In [1]: import numpy as np

In [2]: import numpy.linalg as la

In [3]: np.set_printoptions(precision=3, suppress=True, linewidth=120, legacy="1.25")

In [4]: basis = 20 * np.array([[-1.1, 0.1, 0.6, 0.8, -0.8],
   ...:     [-0.4, -0.6, 2.2, -2.2, -0.4],
   ...:     [-0.5, -0.9, 0.1, 0.1, -1.6]])

In [5]: rng = np.random.default_rng(50)

In [6]: labels = rng.integers(0, 3, 26)

In [7]: m1 = basis[labels] + rng.normal(size=(26, 5))

In [8]: m1
Out[8]: 
array([[ -9.998, -20.7  ,   0.443,   1.707, -31.741],
       [-10.201, -19.101,   1.407,   1.571, -35.058],
       [-10.787, -18.762,   1.329,   2.318, -33.131],
       [ -9.555, -17.681,   2.439,   2.254, -30.95 ],
       [ -7.996, -18.198,   1.188,   2.317, -29.907],
       [ -7.961, -12.222,  43.36 , -45.074,  -9.095],
       [-19.137,   1.29 ,  10.806,  15.749, -15.261],
       [-11.088, -18.732,   1.927,   2.82 , -33.241],
       [ -9.804, -16.192,   1.032,   0.82 , -31.665],
       [-21.276,   1.623,  12.002,  16.565, -15.214],
       [-21.947,   2.81 ,  10.195,  16.233, -16.843],
       [ -7.296, -11.874,  45.685, -43.761,  -7.742],
       [ -9.58 , -17.155,   1.795,   0.878, -32.868],
       [-21.414,   3.784,  11.249,  16.851, -17.316],
       [ -9.195, -18.364,   2.052,   3.417, -29.793],
       [ -8.25 , -12.955,  43.161, -43.565,  -8.083],
       [-22.432,   1.122,  11.905,  15.424, -14.84 ],
       [ -8.267, -10.454,  45.015, -43.105,  -7.631],
       [ -9.23 , -11.084,  45.346, -44.151,  -9.309],
       [-23.119,   1.025,  10.884,  17.724, -15.848],
       [ -8.883, -18.715,   2.963,   2.632, -30.961],
       [-10.659, -18.169,   1.133,   0.455, -33.191],
       [ -8.151, -12.419,  43.068, -44.785,  -7.093],
       [ -7.471, -11.16 ,  44.482, -43.946,  -6.981],
       [-21.971,   1.78 ,  12.214,  16.74 , -16.853],
       [-22.288,   0.925,  12.166,  15.764, -14.536]])

In [9]: left, s, Vh = la.svd(m1)

In [10]: s
Out[10]: array([176.283, 136.672,  67.975,   5.571,   3.982])

In [11]: A2 = left[:, :3] @ np.diag(s[:3]) @ Vh[:3]

In [12]: round(la.norm(m1 - A2, 2), 3), round(s[3], 3)
Out[12]: (5.571, 5.571)

In [13]: print(np.round(la.norm(m1 - A2) / la.norm(m1), 3))
0.029
